$ python -q
>>> import numpy as np
>>> import numpy.linalg as la
>>> np.set_printoptions(precision=2, suppress=True, linewidth=120, floatmode="fixed")
>>> tidy = lambda a: np.round(a, 2) + 0
>>> K = np.array([[0, 1, 1, 1, 0],
...     [1, 0, 0, 1, 0],
...     [1, 0, 0, 1, 0],
...     [1, 1, 1, 0, 0],
...     [0, 0, 0, 0, 0]])
>>> K
array([[0, 1, 1, 1, 0],
       [1, 0, 0, 1, 0],
       [1, 0, 0, 1, 0],
       [1, 1, 1, 0, 0],
       [0, 0, 0, 0, 0]])
>>> # 2 blocks once reordered
>>> rank = la.matrix_rank(K)
>>> rank
np.int64(3)
>>> null = la.svd(K)[2][rank:].T
>>> null.shape
(5, 2)
>>> la.matrix_rank(K.T @ K), la.matrix_rank(K @ K.T)
(np.int64(3), np.int64(3))
>>> tidy(null @ null.T)
array([[ 0.00,  0.00,  0.00,  0.00,  0.00],
       [ 0.00,  0.50, -0.50,  0.00,  0.00],
       [ 0.00, -0.50,  0.50,  0.00,  0.00],
       [ 0.00,  0.00,  0.00,  0.00,  0.00],
       [ 0.00,  0.00,  0.00,  0.00,  1.00]])
>>> rng = np.random.default_rng(8256)
>>> arr = np.eye(3, dtype=int)[rng.permutation(3)] * np.array([-3, -3, -1])
>>> arr
array([[ 0, -3,  0],
       [-3,  0,  0],
       [ 0,  0, -1]])
>>> other = arr / la.norm(arr, axis=1, keepdims=True)
>>> G = other @ other.T
>>> G[1]
array([0.00, 1.00, 0.00])
>>> (G - 2 * np.eye(3)).round(6).argmax(axis=1)
array([1, 0, 0])
>>> M = np.load("test4.npy")
>>> M
array([[ 0.50, -0.50, -0.50, -0.50],
       [-0.50,  0.50, -0.50, -0.50],
       [-0.50, -0.50,  0.50, -0.50],
       [-0.50, -0.50, -0.50,  0.50]])
>>> # columns are unit length and at right angles
>>> labels = rng.permutation(4)
>>> labels
array([3, 0, 1, 2])
>>> other = M[labels][:, labels]
>>> tidy(np.sort(np.abs(la.eigvals(other))))
array([1.00, 1.00, 1.00, 1.00])
>>> other
array([[ 0.50, -0.50, -0.50, -0.50],
       [-0.50,  0.50, -0.50, -0.50],
       [-0.50, -0.50,  0.50, -0.50],
       [-0.50, -0.50, -0.50,  0.50]])
>>> tidy(la.det(other)), tidy(la.det(M[labels]))
(np.float64(-1.0), np.float64(1.0))
>>> np.allclose(other, M)
True
>>> q, evecs = la.qr(M[:, :1])[0], la.qr(M[:, 1:])[0]
>>> sig = la.svd(q.T @ evecs, compute_uv=False)
>>> tidy(la.norm(q @ q.T - evecs @ evecs.T, 2))
np.float64(1.0)
>>> np.degrees(np.arccos(sig.clip(0, 1)))
array([90.00])
>>> x = np.array([0, -3, 5, 5])
>>> tidy(np.sort(np.abs(np.degrees(np.angle(la.eigvals(M))))))
array([  0.00,   0.00,   0.00, 180.00])
>>> 4 - la.matrix_rank(M - np.eye(4), tol=1e-8)
np.int64(3)
>>> tidy(np.abs(la.eigvals(M)))
array([1.00, 1.00, 1.00, 1.00])
>>> M.T @ (M @ x)
array([ 0.00, -3.00,  5.00,  5.00])
>>> tidy(la.eigvals(M))
array([ 1.00, -1.00,  1.00,  1.00])
>>> np.kron(np.eye(2, dtype=int), M)
array([[ 0.50, -0.50, -0.50, -0.50,  0.00, -0.00, -0.00, -0.00],
       [-0.50,  0.50, -0.50, -0.50, -0.00,  0.00, -0.00, -0.00],
       [-0.50, -0.50,  0.50, -0.50, -0.00, -0.00,  0.00, -0.00],
       [-0.50, -0.50, -0.50,  0.50, -0.00, -0.00, -0.00,  0.00],
       [ 0.00, -0.00, -0.00, -0.00,  0.50, -0.50, -0.50, -0.50],
       [-0.00,  0.00, -0.00, -0.00, -0.50,  0.50, -0.50, -0.50],
       [-0.00, -0.00,  0.00, -0.00, -0.50, -0.50,  0.50, -0.50],
       [-0.00, -0.00, -0.00,  0.00, -0.50, -0.50, -0.50,  0.50]])
>>> tidy(la.eigvals(M).sum().real)
np.float64(2.0)
>>> F = np.load("x.npy")
>>> F
array([[ 1,  2, -2,  2],
       [ 0,  1,  0, -2],
       [ 0,  0,  2,  1],
       [ 0,  0,  0,  0]])
>>> left, sig, vt = la.svd(F)
>>> tidy(sig)
array([3.71, 2.65, 1.50, 0.00])
>>> other = left[:, :3] @ np.diag(sig[:3]) @ vt[:3]
>>> la.matrix_rank(F, rtol=0.05)
np.int64(3)
>>> tidy(la.norm(F - other, 2)), sig[3]
(np.float64(0.0), np.float64(0.0))
>>> tidy(la.norm(F - other) / la.norm(F))
np.float64(0.0)
>>> tidy(np.abs(F - other).max())
np.float64(0.0)
>>> hat = np.triu(np.array([[1, -2, 2, -1], [-1, 2, -2, 1], [-1, -2, 1, -1], [0, -2, -1, 1]]), 1) + np.eye(4)
>>> other = hat @ F @ la.inv(hat)
>>> tidy(la.det(other))
np.float64(0.0)
>>> hat @ F - F @ hat
array([[ 0.00,  0.00,  6.00,  3.00],
       [ 0.00,  0.00, -2.00, -3.00],
       [ 0.00,  0.00,  0.00,  2.00],
       [ 0.00,  0.00,  0.00,  0.00]])
>>> np.trace(other), np.trace(F)
(np.float64(4.0), np.int64(4))
>>> la.matrix_rank(other)
np.int64(3)
>>> np.abs(np.diag(la.qr(F)[1])) > 1e-9
array([ True,  True,  True, False])
>>> try:
...     la.inv(F)
... except la.LinAlgError as e:
...     print(repr(e))
... 
LinAlgError('Singular matrix')
>>> G = F.T @ F
>>> G
array([[ 1,  2, -2,  2],
       [ 2,  5, -4,  2],
       [-2, -4,  8, -2],
       [ 2,  2, -2,  9]])
>>> np.allclose(G, G.T)
True
>>> tidy(la.eigvalsh(G)[::-1])
array([13.74,  7.00,  2.26,  0.00])
>>> la.matrix_rank(G)
np.int64(3)
>>> tidy(la.svd(F, compute_uv=False) ** 2)
array([13.74,  7.00,  2.26,  0.00])
>>> np.diag(G)
array([1, 5, 8, 9])
>>> mat = np.load("m.npy")
>>> mat
array([[-1,  2, -4,  0, -1,  5],
       [-1,  2, -4,  0, -1,  5],
       [ 0,  3, -3,  1,  0,  6],
       [ 1,  4, -2,  2,  1,  7],
       [ 1,  4, -2,  2,  1,  7],
       [-2,  1, -5, -1, -2,  4],
       [ 0,  3, -3,  1,  0,  6],
       [ 1,  4, -2,  2,  1,  7],
       [-1,  2, -4,  0, -1,  5],
       [ 1,  4, -2,  2,  1,  7]])
>>> u = np.array([3, 1, 3])
>>> np.array([np.convolve(row, u, "same") for row in mat])
array([[  5, -13,   2, -15,  14,   2],
       [  5, -13,   2, -15,  14,   2],
       [  9,  -6,   9,  -8,  21,   6],
       [ 13,   1,  16,  -1,  28,  10],
       [ 13,   1,  16,  -1,  28,  10],
       [  1, -20,  -5, -22,   7,  -2],
       [  9,  -6,   9,  -8,  21,   6],
       [ 13,   1,  16,  -1,  28,  10],
       [  5, -13,   2, -15,  14,   2],
       [ 13,   1,  16,  -1,  28,  10]])
>>> np.polyval(u, mat[8])
array([ 5, 17, 47,  3,  5, 83])
>>> left, sig, vt = la.svd(mat)
>>> evecs = vt[:(sig > 1e-8).sum()]
>>> x = mat[0] + 4 * mat[4] + rng.integers(2) * np.eye(6)[3]
>>> x
array([  3.00,  18.00, -12.00,   9.00,   3.00,  33.00])
>>> la.matrix_rank(np.vstack([mat, x]))
np.int64(3)
>>> u = np.array([5, -6, 8, 0, -5, 6, 2, -2, -3, -7])
>>> g = np.array([2, 2, 0, 1, 0, 1, 1, 4])
>>> m1 = np.outer(u, g)
>>> m1
array([[ 10,  10,   0,   5,   0,   5,   5,  20],
       [-12, -12,   0,  -6,   0,  -6,  -6, -24],
       [ 16,  16,   0,   8,   0,   8,   8,  32],
       [  0,   0,   0,   0,   0,   0,   0,   0],
       [-10, -10,   0,  -5,   0,  -5,  -5, -20],
       [ 12,  12,   0,   6,   0,   6,   6,  24],
       [  4,   4,   0,   2,   0,   2,   2,   8],
       [ -4,  -4,   0,  -2,   0,  -2,  -2,  -8],
       [ -6,  -6,   0,  -3,   0,  -3,  -3, -12],
       [-14, -14,   0,  -7,   0,  -7,  -7, -28]])
>>> left, sig, vt = la.svd(m1)
>>> evecs = vt[:(sig > 1e-8).sum()]
>>> x = m1[1] + -1 * m1[7] + rng.integers(2) * np.eye(8)[7]
>>> x
array([ -8.00,  -8.00,   0.00,  -4.00,   0.00,  -4.00,  -4.00, -16.00])
>>> tidy(evecs.T @ evecs)
array([[0.15, 0.15, 0.00, 0.07, 0.00, 0.07, 0.07, 0.30],
       [0.15, 0.15, 0.00, 0.07, 0.00, 0.07, 0.07, 0.30],
       [0.00, 0.00, 0.00, 0.00, 0.00, 0.00, 0.00, 0.00],
       [0.07, 0.07, 0.00, 0.04, 0.00, 0.04, 0.04, 0.15],
       [0.00, 0.00, 0.00, 0.00, 0.00, 0.00, 0.00, 0.00],
       [0.07, 0.07, 0.00, 0.04, 0.00, 0.04, 0.04, 0.15],
       [0.07, 0.07, 0.00, 0.04, 0.00, 0.04, 0.04, 0.15],
       [0.30, 0.30, 0.00, 0.15, 0.00, 0.15, 0.15, 0.59]])
>>> tidy(la.norm(x - evecs.T @ evecs @ x))
np.float64(0.0)
>>> rank = la.matrix_rank(m1)
>>> rank
np.int64(1)
>>> null = la.svd(m1)[2][rank:].T
>>> la.matrix_rank(m1.T @ m1), la.matrix_rank(m1 @ m1.T)
(np.int64(1), np.int64(1))
>>> tidy(null @ null.T)
array([[ 0.85, -0.15,  0.00, -0.07,  0.00, -0.07, -0.07, -0.30],
       [-0.15,  0.85,  0.00, -0.07,  0.00, -0.07, -0.07, -0.30],
       [ 0.00,  0.00,  1.00,  0.00,  0.00,  0.00,  0.00,  0.00],
       [-0.07, -0.07,  0.00,  0.96,  0.00, -0.04, -0.04, -0.15],
       [ 0.00,  0.00,  0.00,  0.00,  1.00,  0.00,  0.00,  0.00],
       [-0.07, -0.07,  0.00, -0.04,  0.00,  0.96, -0.04, -0.15],
       [-0.07, -0.07,  0.00, -0.04,  0.00, -0.04,  0.96, -0.15],
       [-0.30, -0.30,  0.00, -0.15,  0.00, -0.15, -0.15,  0.41]])
>>> [int(la.matrix_rank(m1[:, :j + 1])) for j in range(8)]
[1, 1, 1, 1, 1, 1, 1, 1]
>>> X = np.array([[0, -3, 3, 0, -3],
...     [0, 0, -1, 0, 3],
...     [0, 0, 0, -1, -1],
...     [0, 0, 0, 0, -3],
...     [0, 0, 0, 0, 0]])
>>> rank = la.matrix_rank(X)
>>> rank
np.int64(4)
>>> null = la.svd(X)[2][rank:].T
>>> np.allclose(X @ null, 0)
True
>>> [int(la.matrix_rank(X[:, :j + 1])) for j in range(5)]
[0, 1, 2, 3, 4]
>>> [int(la.matrix_rank(np.delete(X, i, axis=0))) for i in range(5)]
[3, 3, 3, 3, 4]
>>> labels = rng.permutation(5)
>>> labels
array([2, 4, 3, 0, 1])
>>> other = X[labels][:, labels]
>>> np.allclose(other, X)
False
>>> tidy(np.sort(np.abs(la.eigvals(other))))
array([0.00, 0.00, 0.00, 0.00, 0.00])
>>> np.diag(other)
array([0, 0, 0, 0, 0])
>>> np.trace(other)
np.int64(0)
>>> la.matrix_rank(X, rtol=0.1)
np.int64(3)
>>> np.argsort(-la.norm(X, axis=0).round(6), kind="stable")[:3]
array([4, 2, 1])
>>> u = np.array([3, 0, 0, 0, 3, 1, 3, 2, 3])
>>> E = np.outer(rng.normal(size=17), u) + 0.05 * rng.normal(size=(17, 9))
>>> tidy(E)
array([[-6.01, -0.05, -0.01, -0.01, -6.01, -1.97, -6.05, -4.02, -6.13],
       [ 1.86,  0.04, -0.01, -0.04,  1.93,  0.56,  1.88,  1.23,  1.84],
       [ 1.52, -0.01,  0.00,  0.05,  1.60,  0.45,  1.55,  1.13,  1.44],
       [ 1.30, -0.02,  0.01,  0.01,  1.33,  0.53,  1.34,  0.91,  1.32],
       [ 1.52,  0.00, -0.01,  0.01,  1.50,  0.52,  1.51,  0.90,  1.53],
       [-1.48,  0.07,  0.02,  0.06, -1.40, -0.47, -1.46, -1.01, -1.53],
       [ 1.13, -0.10,  0.08,  0.04,  1.12,  0.26,  1.08,  0.76,  1.11],
       [ 2.84,  0.09,  0.07, -0.01,  2.68,  0.95,  2.84,  1.72,  2.74],
       [ 0.81, -0.01, -0.07, -0.01,  0.72,  0.25,  0.72,  0.52,  0.67],
       [ 0.49,  0.06, -0.03, -0.07,  0.48,  0.30,  0.47,  0.38,  0.53],
       [ 7.71, -0.01,  0.07, -0.02,  7.67,  2.53,  7.64,  5.11,  7.69],
       [-0.35, -0.06, -0.04,  0.03, -0.44, -0.09, -0.33, -0.30, -0.44],
       [-0.86, -0.08, -0.04,  0.08, -0.92, -0.22, -0.92, -0.62, -0.92],
       [ 1.06,  0.03,  0.04,  0.05,  1.12,  0.36,  0.99,  0.64,  1.06],
       [-2.03, -0.05,  0.04,  0.06, -1.99, -0.68, -2.05, -1.30, -2.11],
       [-4.05, -0.03, -0.03, -0.02, -4.16, -1.31, -4.21, -2.77, -4.16],
       [ 0.83, -0.09, -0.02,  0.08,  0.81,  0.36,  0.79,  0.50,  0.75]])
>>> hat = E @ la.solve(E.T @ E, E.T)
>>> tidy(hat @ E[:, 0])
array([-6.01,  1.86,  1.52,  1.30,  1.52, -1.48,  1.13,  2.84,  0.81,  0.49,  7.71, -0.35, -0.86,  1.06, -2.03, -4.05,
        0.83])
>>> np.allclose(hat @ hat, hat)
True
